% ipython --no-banner

In [1]: import numpy as np

In [2]: import numpy.linalg as la

In [3]: np.set_printoptions(precision=2, suppress=True, linewidth=120)

In [4]: def tidy(a):
   ...:     return np.round(a, 2) + 0
   ...: 

In [5]: W0 = np.load("m.npy")

In [6]: print(W0)
[[-0.94  0.54  0.65]
 [ 0.2   0.32  0.1 ]
 [-0.48 -0.26  0.02]
 [ 0.54 -0.37 -0.35]
 [ 0.98  0.21 -0.51]
 [ 0.44  0.86  0.45]
 [-1.   -0.37  0.78]
 [ 0.35  0.29  0.04]
 [-0.8   0.95  0.83]
 [ 0.7   0.37 -0.06]
 [-1.    0.98  0.97]
 [ 0.93 -0.74 -0.74]
 [ 1.   -0.96 -0.96]
 [ 0.94 -0.24 -0.55]
 [-0.95  0.82  0.79]
 [-0.74  0.26  0.38]
 [-0.82 -0.92 -0.41]
 [ 0.76  0.18 -0.2 ]
 [ 0.5   0.49  0.1 ]
 [-0.37  0.72  0.49]
 [-0.62  0.65  0.52]
 [-0.7  -0.45  0.02]]

In [7]: vec = np.array([4, -1, 3])

In [8]: rhs = W0 @ vec

In [9]: print(tidy(la.pinv(W0) @ W0))
[[1. 0. 0.]
 [0. 1. 0.]
 [0. 0. 1.]]

In [10]: print(tidy(la.lstsq(W0, rhs)[0]))
[ 4. -1.  3.]

In [11]: print(tidy(la.solve(W0.T @ W0, W0.T @ rhs)))
[ 4. -1.  3.]

In [12]: rng = np.random.default_rng(28)

In [13]: rhs = rhs + 0.05 * rng.normal(size=22)

In [14]: print(tidy(rhs))
[-2.41  0.79 -1.61  1.45  2.19  2.3  -1.29  1.17 -1.64  2.23 -2.02  2.22  2.12  2.29 -2.16 -2.12 -3.62  2.28  1.93
 -0.73 -1.56 -2.4 ]

In [15]: b, *_ = la.lstsq(W0, rhs)

In [16]: print(tidy(la.norm(rhs - W0 @ b)))
0.21

In [17]: print(tidy(b))
[ 4.03 -0.98  3.04]

In [18]: X = np.loadtxt("layer17.csv", delimiter=",")

In [19]: print(X)
[[ 5.  6.  7.]
 [ 8.  9. 10.]
 [11. 12. 13.]
 [14. 15. 16.]]

In [20]: # looks like rank 2

In [21]: W = np.array([[-6, 6], [-6, 8], [-2, 1]])

In [22]: b = np.array([-5, 5])

In [23]: H = np.maximum(X @ W + b, 0)

In [24]: print(la.matrix_rank(H))
1

In [25]: print((H > 0).mean(axis=0))
[0. 1.]

In [26]: print((H > 0).astype(int))
[[0 1]
 [0 1]
 [0 1]
 [0 1]]

In [27]: W2 = np.array([[1, -3], [-2, 5]])

In [28]: print((H @ W2).round(6).argmax(axis=1))
[1 1 1 1]

In [29]: print(H @ W2)
[[-180.  450.]
 [-270.  675.]
 [-360.  900.]
 [-450. 1125.]]

In [30]: print(W @ W2)
[[-18  48]
 [-22  58]
 [ -4  11]]

In [31]: print(la.cond(X) > 100)
True

In [32]: print([round(float(x), 2) for x in la.svd(X, compute_uv=False)[:3]])
[38.28, 0.86, 0.0]

In [33]: print(tidy(la.norm(X, 2) / la.norm(X)))
1.0

In [34]: rank = la.matrix_rank(X)

In [35]: print(rank)
2

In [36]: N = la.svd(X)[2][rank:].T

In [37]: print(tidy(N[:, 0] / N[np.abs(N[:, 0]).round(6).argmax(), 0]))
[-0.5  1.  -0.5]

In [38]: print(la.matrix_rank(X.T @ X), la.matrix_rank(X @ X.T))
2 2

In [39]: print(tidy(N @ N.T))
[[ 0.17 -0.33  0.17]
 [-0.33  0.67 -0.33]
 [ 0.17 -0.33  0.17]]

In [40]: print(np.allclose(X @ N, 0))
True

In [41]: print(tidy(X @ N))
[[0.]
 [0.]
 [0.]
 [0.]]

In [42]: vec = np.array([-2, 7, 9])

In [43]: print((X @ vec).argmax())
3

In [44]: print(X * vec)
[[-10.  42.  63.]
 [-16.  63.  90.]
 [-22.  84. 117.]
 [-28. 105. 144.]]

In [45]: print(np.sign((X @ vec).round(6)))
[1. 1. 1. 1.]

In [46]: print(X @ np.ones(3))
[18. 27. 36. 45.]

In [47]: print(X @ vec)
[ 95. 137. 179. 221.]

In [48]: print(X @ np.eye(3)[1])
[ 6.  9. 12. 15.]

In [49]: print(la.norm(X @ vec) <= la.norm(X, 2) * la.norm(vec) + 1e-9)
True

In [50]: m1 = np.load("x.npy")

In [51]: print(m1)
[[ 1 -1  1]
 [ 1  0  0]
 [ 1  1  1]]

In [52]: O, evecs = la.qr(m1[:, :2])[0], la.qr(m1[:, 2:])[0]

In [53]: sig = la.svd(O.T @ evecs, compute_uv=False)

In [54]: print(tidy(la.norm(O @ O.T - evecs @ evecs.T, 2)))
1.0

In [55]: print(tidy(np.degrees(np.arccos(sig.clip(0, 1)))))
[35.26]

In [56]: print((sig > 0.9).sum())
0

In [57]: print(tidy(sig))
[0.82]

In [58]: lab = rng.permutation(3)

In [59]: out = m1[:, lab] * rng.choice([-1, 1], 3)

In [60]: print(out)
[[ 1  1 -1]
 [ 0  0 -1]
 [-1  1 -1]]

In [61]: Uu, _, Vt = la.svd(m1.T @ out)

In [62]: print(tidy(la.lstsq(m1, out)[0]))
[[ 0.  0. -1.]
 [-1.  0.  0.]
 [ 0.  1.  0.]]

In [63]: print(tidy(Uu @ Vt))
[[ 0.  0. -1.]
 [-1.  0.  0.]
 [ 0.  1.  0.]]

In [64]: print(lab)
[1 2 0]

In [65]: arr = np.load("a.npy")

In [66]: print(arr)
[[ -3.3   -1.08   3.09]
 [ -1.82  -0.69   2.4 ]
 [  5.62   1.55  -4.55]
 [  5.19   0.97  -4.97]
 [ -7.69  -2.19   6.21]
 [  0.29   0.55   0.01]
 [ -9.71  -2.21   7.92]
 [  3.36   0.66  -2.59]
 [ -6.89  -2.09   5.22]
 [-10.03  -2.98   8.1 ]
 [  6.69   1.98  -5.29]
 [ -4.57  -1.     3.5 ]
 [ -3.56  -0.98   2.64]
 [ 10.01   2.36  -8.39]
 [  6.12   1.84  -5.05]
 [ -7.7   -1.52   6.52]
 [  2.47   0.5   -1.75]
 [  8.88   2.37  -7.28]
 [ -0.05  -0.05  -0.34]]

In [67]: d = la.norm(arr[:, None] - arr[None], axis=-1)

In [68]: print(d.shape)
(19, 19)

In [69]: print((d + 1e9 * np.eye(19)).round(6).argmin(axis=1))
[12  0 14  2 15 18  9 16  4  6 14 12  0 17 10  4  7 13  5]

In [70]: print(tidy(d[:5, :5]))
[[ 0.    1.68 12.04 11.88  5.5 ]
 [ 1.68  0.   10.42 10.31  7.16]
 [12.04 10.42  0.    0.84 17.52]
 [11.88 10.31  0.84  0.   17.35]
 [ 5.5   7.16 17.52 17.35  0.  ]]

In [71]: print(d[14].round(6).argsort(kind="stable")[:4])
[14 10  2  3]

In [72]: u, r1 = arr[0], arr[14]

In [73]: print(tidy(u @ r1))
-37.79

In [74]: print(tidy(u @ u))
21.6

In [75]: p = (u @ r1) / (u @ u) * u

In [76]: print(tidy(p))
[ 5.77  1.89 -5.4 ]

In [77]: print(tidy(r1 - p))
[ 0.35 -0.05  0.35]

In [78]: W2 = arr[[14, 16]].astype(float)

In [79]: for _ in range(4):
    ...:     lab = la.norm(arr[:, None] - W2, axis=-1).argmin(axis=1)
    ...:     W2 = np.array([arr[lab == j].mean(axis=0) for j in range(2)])
    ...: 

In [80]: print(lab)
[1 1 0 0 1 1 1 0 1 1 0 1 1 0 0 1 0 0 1]

In [81]: print(tidy(W2[1] - W2[0]))
[-11.05  -2.82   9.1 ]

In [82]: print(np.bincount(lab))
[ 8 11]

In [83]: print(tidy(W2))
[[ 6.04  1.53 -4.98]
 [-5.   -1.29  4.12]]

In [84]: print(np.abs(W2[1] - W2[0]).argmax())
0

In [85]: cen = arr - arr.mean(axis=0)

In [86]: Uu, sig, Vt = la.svd(cen, full_matrices=False)

In [87]: print(tidy(np.abs(Vt[-1])))
[0.57 0.67 0.48]

In [88]: print(tidy(sig))
[35.97  1.38  0.94]

In [89]: print(la.matrix_rank(cen))
3

In [90]: print(tidy(sig ** 2 / (sig ** 2).sum()))
[1. 0. 0.]

In [91]: out = arr + rng.integers(-2, 3, (19, 1)) @ rng.integers(-2, 3, (1, 3))

In [92]: print(tidy(out))
[[ -3.3    2.92   3.09]
 [ -1.82   1.31   2.4 ]
 [  5.62  -0.45  -4.55]
 [  5.19   2.97  -4.97]
 [ -7.69  -2.19   6.21]
 [  0.29  -3.45   0.01]
 [ -9.71  -0.21   7.92]
 [  3.36   4.66  -2.59]
 [ -6.89  -6.09   5.22]
 [-10.03  -6.98   8.1 ]
 [  6.69  -2.02  -5.29]
 [ -4.57   1.     3.5 ]
 [ -3.56  -4.98   2.64]
 [ 10.01   0.36  -8.39]
 [  6.12  -2.16  -5.05]
 [ -7.7   -5.52   6.52]
 [  2.47   4.5   -1.75]
 [  8.88  -1.63  -7.28]
 [ -0.05   1.95  -0.34]]

In [93]: print(tidy(np.abs(out - arr).sum(axis=1)))
[4. 2. 2. 2. 0. 4. 2. 4. 4. 4. 4. 2. 4. 2. 4. 4. 4. 4. 2.]

In [94]: print(la.matrix_rank(out - arr, tol=1e-8))
1

In [95]: feats = np.array([[1, 0, 0], [0, -1, 0], [0, 0, 2]])

In [96]: vec = np.array([0, 3, 2])

In [97]: h1 = np.maximum(m1 @ vec, 0)

In [98]: print(m1 * (h1 > 1e-9)[:, None])
[[0 0 0]
 [0 0 0]
 [1 1 1]]

In [99]: print(np.flatnonzero(h1 > 1e-9))
[2]

In [100]: print(h1)
[0 0 5]

In [101]: vec = np.array([2, 2, 1])

In [102]: rhs = feats @ vec

In [103]: print(rhs)
[ 2 -2  2]

In [104]: print(tidy(la.solve(feats, 2 * rhs)))
[4. 4. 2.]

In [105]: print(tidy(la.solve(feats, rhs)))
[2. 2. 1.]

In [106]: out = la.inv(feats)

In [107]: print(out)
[[ 1.   0.   0. ]
 [-0.  -1.  -0. ]
 [ 0.   0.   0.5]]

In [108]: print(tidy(la.inv(out)))
[[ 1.  0.  0.]
 [ 0. -1.  0.]
 [ 0.  0.  2.]]

In [109]: print(tidy(la.cond(feats)))
2.0

In [110]: u = np.array([0, 9, 9])

In [111]: out = feats + np.outer(u, np.eye(3)[1])

In [112]: print(tidy(la.det(out) / la.det(feats)), tidy(1 + la.solve(feats, u)[1]))
-8.0 -8.0

In [113]: print(out)
[[1. 0. 0.]
 [0. 8. 0.]
 [0. 9. 2.]]

In [114]: print((out != 0).astype(int))
[[1 0 0]
 [0 1 0]
 [0 1 1]]

In [115]: print(out @ out)
[[ 1.  0.  0.]
 [ 0. 64.  0.]
 [ 0. 90.  4.]]

In [116]: print((la.matrix_power((out != 0) + (out.T != 0) + np.eye(3), 3) > 0).astype(int))
[[1 0 0]
 [0 1 1]
 [0 1 1]]

In [117]: F = np.loadtxt("test1.csv", delimiter=",")

In [118]: print(F)
[[25. 25.  0.]
 [25. 25.  0.]
 [ 0.  0.  0.]]

In [119]: # rows 0 and 1 are equal

In [120]: evals, evecs = la.eigh(F)

In [121]: vec = np.array([1, -1, -2])

In [122]: print(tidy(evecs * np.maximum(evals, 0) @ evecs.T))
[[25. 25.  0.]
 [25. 25.  0.]
 [ 0.  0.  0.]]

In [123]: print(tidy(la.eigvalsh(F[1:, 1:])))
[ 0. 25.]

In [124]: print(vec @ F @ vec)
0.0

In [125]: print(vec @ F @ vec / (vec @ vec), evals[0], evals[-1])
0.0 0.0 50.0

In [126]: print(la.cond(F) > 100)
True

In [127]: print(tidy(la.norm(F, 2) / la.norm(F)))
1.0

In [128]: print([round(float(x), 2) for x in la.svd(F, compute_uv=False)[:3]])
[50.0, 0.0, 0.0]

In [129]: Uu, sig, Vt = la.svd(F)

In [130]: print(np.argmax(sig[:-1] / (sig[1:] + 1e-6)) + 1)
1

In [131]: print(tidy(sig))
[50.  0.  0.]

In [132]: out = Uu[:, :1] @ np.diag(sig[:1]) @ Vt[:1]

In [133]: print(tidy(la.norm(F - out) / la.norm(F)))
0.0

In [134]: print(la.matrix_rank(out))
1

In [135]: print(tidy(np.abs(F - out).max()))
0.0

In [136]: print(np.allclose(F @ F.T, F.T @ F))
True

In [137]: print(np.allclose(F, F.T))
True

In [138]: print(tidy(np.abs(la.eigvals(F)).max()))
50.0

In [139]: print(F @ F)
[[1250. 1250.    0.]
 [1250. 1250.    0.]
 [   0.    0.    0.]]

In [140]: out = la.inv(m1)

In [141]: print(tidy(la.det(m1) * out))
[[ 0.  2.  0.]
 [-1.  0.  1.]
 [ 1. -2.  1.]]

In [142]: print(tidy(la.inv(out)))
[[ 1. -1.  1.]
 [ 1.  0.  0.]
 [ 1.  1.  1.]]

In [143]: print(tidy(la.det(m1) * la.det(out)))
1.0

In [144]: print((np.abs(out) > 1e-9).astype(int))
[[0 1 0]
 [1 0 1]
 [1 1 1]]

In [145]: print(np.allclose(out, m1.T))
False

In [146]: A = np.load("mat.npy")

In [147]: print(A)
[[1.   0.2  0.04]
 [0.2  1.   0.2 ]
 [0.04 0.2  1.  ]]

In [148]: print(tidy(la.norm(A[2] - A[1])))
1.14

In [149]: print(la.norm(A, axis=1).argmax())
1

In [150]: print(tidy(la.norm(A, axis=1)))
[1.02 1.04 1.02]

In [151]: print(tidy(la.norm(A) ** 2 / la.norm(A, 2) ** 2))
1.86

In [152]: print(tidy(la.norm(A, axis=0)))
[1.02 1.04 1.02]

In [153]: print(tidy(A[2] @ A[1]))
0.41

In [154]: vec = np.array([0, -3, -3])

In [155]: print(np.sign((A @ vec).round(6)))
[-1. -1. -1.]

In [156]: print(tidy(A @ (2 * vec)))
[-1.44 -7.2  -7.2 ]

In [157]: print(tidy(np.einsum("ij,j->i", A, vec)))
[-0.72 -3.6  -3.6 ]

In [158]: print(la.norm(A @ vec) <= la.norm(A, 2) * la.norm(vec) + 1e-9)
True

In [159]: print((A @ vec).argmax())
0

In [160]: print(A @ np.ones(3))
[1.24 1.4  1.24]

In [161]: print(tidy(A * vec))
[[ 0.   -0.6  -0.12]
 [ 0.   -3.   -0.6 ]
 [ 0.   -0.6  -3.  ]]

In [162]: E = np.load("w.npy")

In [163]: print(tidy(E))
[[ 0.87  0.3   0.15]
 [ 0.3   0.3  -0.35]
 [ 0.15 -0.35  0.83]]

In [164]: vec = np.array([5, -4, 1])

In [165]: print(tidy(np.trace(E)))
2.0

In [166]: print(tidy((vec - E @ vec) @ (E @ vec)))
0.0

In [167]: print(tidy(la.eigvalsh(2 * E - np.eye(3))))
[-1.  1.  1.]

In [168]: print([round(float(x), 2) for x in la.svd(E, compute_uv=False)[:3]])
[1.0, 1.0, 0.0]

In [169]: print(la.cond(E) > 100)
True

In [170]: print(la.matrix_rank(E, rtol=0.1))
2

In [171]: evals, evecs = la.eigh(E)

In [172]: vec = np.array([-2, 0, 0])

In [173]: print(tidy(vec @ E @ vec / (vec @ vec)), tidy(evals[0]), tidy(evals[-1]))
0.87 0.0 1.0

In [174]: print(tidy(la.eigvalsh(E[1:, 1:])))
[0.13 1.  ]

In [175]: print(tidy(evecs * np.maximum(evals, 0) @ evecs.T))
[[ 0.87  0.3   0.15]
 [ 0.3   0.3  -0.35]
 [ 0.15 -0.35  0.83]]

In [176]: print(tidy(vec @ E @ vec))
3.49

In [177]: print(tidy(np.abs(E).sum(axis=1).max()), tidy(np.abs(evals).max()))
1.32 1.0

In [178]: rank = la.matrix_rank(E)

In [179]: print(rank)
2

In [180]: N = la.svd(E)[2][rank:].T

In [181]: print(np.allclose(E @ N, 0))
True

In [182]: print(tidy(N @ N.T))
[[ 0.13 -0.3  -0.15]
 [-0.3   0.7   0.35]
 [-0.15  0.35  0.17]]

In [183]: print([int(la.matrix_rank(np.delete(E, i, axis=0))) for i in range(3)])
[2, 2, 2]
